$ ipython --no-banner

In [1]: import numpy as np

In [2]: import numpy.linalg as la

In [3]: np.set_printoptions(precision=2, suppress=True, linewidth=140, sign=" ")

In [4]: feats = np.load("a.npy")

In [5]: feats
Out[5]: 
array([[ 2.02,  2.  ,  1.  ],
       [ 4.  ,  2.02,  5.  ],
       [ 2.  ,  2.  ,  1.02]])

In [6]: ev, evecs = la.eig(feats)

In [7]: np.sort(la.eigvals(la.inv(feats)))
Out[7]: array([-0.57,  0.15, 50.  ])

In [8]: np.round(feats @ evecs[:, 0] - ev[0] * evecs[:, 0], 2) + 0
Out[8]: array([ 0.,  0.,  0.])

In [9]: ev
Out[9]: array([ 6.79,  0.02, -1.75])

In [10]: rng = np.random.default_rng(658083)

In [11]: idx = rng.permutation(3)

In [12]: other = feats[:, idx] * rng.choice([-1, 1], 3)

In [13]: other
Out[13]: 
array([[ 1.  ,  2.  , -2.02],
       [ 5.  ,  2.02, -4.  ],
       [ 1.02,  2.  , -2.  ]])

In [14]: left, _, Vt = la.svd(feats.T @ other)

In [15]: idx
Out[15]: array([ 2,  1,  0])

In [16]: la.matrix_rank(feats)
Out[16]: np.int64(3)

In [17]: mat = np.minimum.outer(np.arange(1, 5), np.arange(1, 5)) * -3

In [18]: mat
Out[18]: 
array([[ -3,  -3,  -3,  -3],
       [ -3,  -6,  -6,  -6],
       [ -3,  -6,  -9,  -9],
       [ -3,  -6,  -9, -12]])

In [19]: w1 = np.array([[-1, -2, -1, 2], [2, 1, 2, -2], [3, 0, 3, 3], [-1, 2, 1, 1]])

In [20]: beta = np.array([-1, -3, -3, 1])

In [21]: hid = np.maximum(mat @ w1 + beta, 0)

In [22]: (hid > 0).mean(axis=0)
Out[22]: array([ 0.,  0.,  0.,  0.])

In [23]: la.matrix_rank(hid)
Out[23]: np.int64(0)

In [24]: C = np.array([[1, -1, -2], [0, 0, 1], [1, -1, 1], [2, 1, -2]])

In [25]: hid @ C
Out[25]: 
array([[ 0,  0,  0],
       [ 0,  0,  0],
       [ 0,  0,  0],
       [ 0,  0,  0]])

In [26]: P = np.triu(np.array([[1, 0, 0, 2], [1, 0, 3, 3], [0, 0, 2, 2], [2, 1, 3, 1]]), 1) + np.eye(4)

In [27]: other = P @ mat @ la.inv(P)

In [28]: P @ mat - mat @ P
Out[28]: 
array([[ -6., -12.,  -9.,  -3.],
       [-18., -36., -36., -27.],
       [ -6., -12.,   0.,  18.],
       [  0.,   0.,  18.,  42.]])

In [29]: round(la.det(other), 2)
Out[29]: np.float64(81.0)

In [30]: np.poly(other)
Out[30]: array([   1.,   30.,  135.,  189.,   81.])

In [31]: la.matrix_rank(other)
Out[31]: np.int64(4)

In [32]: r0, g = mat[3], mat[0]

In [33]: r0 @ g
Out[33]: np.int64(90)

In [34]: r0 @ r0
Out[34]: np.int64(270)

In [35]: pr = (r0 @ g) / (r0 @ r0) * r0

In [36]: (g - pr) @ r0
Out[36]: np.float64(0.0)

In [37]: pr
Out[37]: array([-1., -2., -3., -4.])

In [38]: g - pr
Out[38]: array([-2., -1.,  0.,  1.])

In [39]: r0 = np.array([1, 2, 1, 2])

In [40]: other = mat + np.outer(r0, np.eye(4)[3])

In [41]: other
Out[41]: 
array([[ -3.,  -3.,  -3.,  -2.],
       [ -3.,  -6.,  -6.,  -4.],
       [ -3.,  -6.,  -9.,  -8.],
       [ -3.,  -6.,  -9., -10.]])

In [42]: round(la.det(other) / la.det(mat), 2), round(1 + la.solve(mat, r0)[3], 2)
Out[42]: (np.float64(0.67), np.float64(0.67))

In [43]: vec = np.array([2, 0, -2, 3])

In [44]: target = mat @ vec

In [45]: target
Out[45]: array([ -9, -12, -15, -24])

In [46]: la.solve(mat, 4 * target)
Out[46]: array([ 8., -0., -8., 12.])

In [47]: la.solve(mat, target)
Out[47]: array([ 2., -0., -2.,  3.])

In [48]: K = np.array([[19, 14, 12], [14, 28, 15], [12, 15, 37]])

In [49]: # symmetric

In [50]: np.sort(np.abs(la.eigvals(K)))
Out[50]: array([  8.75,  18.44,  56.81])

In [51]: np.trace(K)
Out[51]: np.int64(84)

In [52]: la.matrix_power(K, 3)
Out[52]: 
array([[ 35635,  46508,  53616],
       [ 46508,  62617,  70422],
       [ 53616,  70422,  92035]])

In [53]: np.allclose(K, K.T)
Out[53]: True

In [54]: t = np.radians(60)

In [55]: R = np.eye(3)

In [56]: R[0, 0] = R[1, 1] = np.cos(t)

In [57]: R[0, 1], R[1, 0] = -np.sin(t), np.sin(t)

In [58]: R
Out[58]: 
array([[ 0.5 , -0.87,  0.  ],
       [ 0.87,  0.5 ,  0.  ],
       [ 0.  ,  0.  ,  1.  ]])

In [59]: other = K @ R.T

In [60]: np.abs(other - K).max(axis=0)
Out[60]: array([ 31.25,   9.45,   0.  ])

In [61]: np.allclose(K @ K.T, other @ other.T)
Out[61]: True

In [62]: la.svd(K, compute_uv=False), la.svd(other, compute_uv=False)
Out[62]: (array([ 56.81,  18.44,   8.75]), array([ 56.81,  18.44,   8.75]))

In [63]: np.allclose(la.norm(K, axis=1), la.norm(other, axis=1))
Out[63]: True

In [64]: ev, evecs = la.eigh(K)

In [65]: vec = np.array([3, -6, 7])

In [66]: evecs * np.maximum(ev, 0) @ evecs.T
Out[66]: 
array([[ 19.,  14.,  12.],
       [ 14.,  28.,  15.],
       [ 12.,  15.,  37.]])

In [67]: np.round(vec @ K @ vec / (vec @ vec), 2), round(ev[0], 2), round(ev[-1], 2)
Out[67]: (np.float64(18.43), np.float64(8.75), np.float64(56.81))

In [68]: F = np.load("case2.npy")

In [69]: F
Out[69]: 
array([[-2,  0,  2,  2, -2],
       [ 0,  1,  0,  0,  0],
       [-1,  0,  0,  0, -1],
       [ 2,  0,  0,  2, -2],
       [ 1,  0, -1,  2,  2]])

In [70]: # 2 groups of indices that never mix

In [71]: r0 = np.array([0, -2, 1])

In [72]: np.polyval(r0, F[3])
Out[72]: array([-3,  1,  1, -3,  5])

In [73]: np.correlate(F[3], F[4], "full")
Out[73]: array([ 4,  4, -2,  4,  2, -6,  2,  2, -2])

In [74]: m1 = np.array([[1.2, 1.2, 2.5, -0.6], [0.8, -0.5, 0.8, -2.9], [-0.5, 0.2, 0.4, 0.6]])

In [75]: m1
Out[75]: 
array([[ 1.2,  1.2,  2.5, -0.6],
       [ 0.8, -0.5,  0.8, -2.9],
       [-0.5,  0.2,  0.4,  0.6]])

In [76]: other = np.array([[-4, -2], [2, -3], [-4, 5], [-5, -5]])

In [77]: la.matrix_rank(m1 @ other)
Out[77]: np.int64(2)

In [78]: la.matrix_rank(np.vstack([m1, other.T]))
Out[78]: np.int64(4)

In [79]: other.T @ m1.T
Out[79]: 
array([[-9.4,  7.1, -2.2],
       [ 9.5, 18.4, -0.6]])
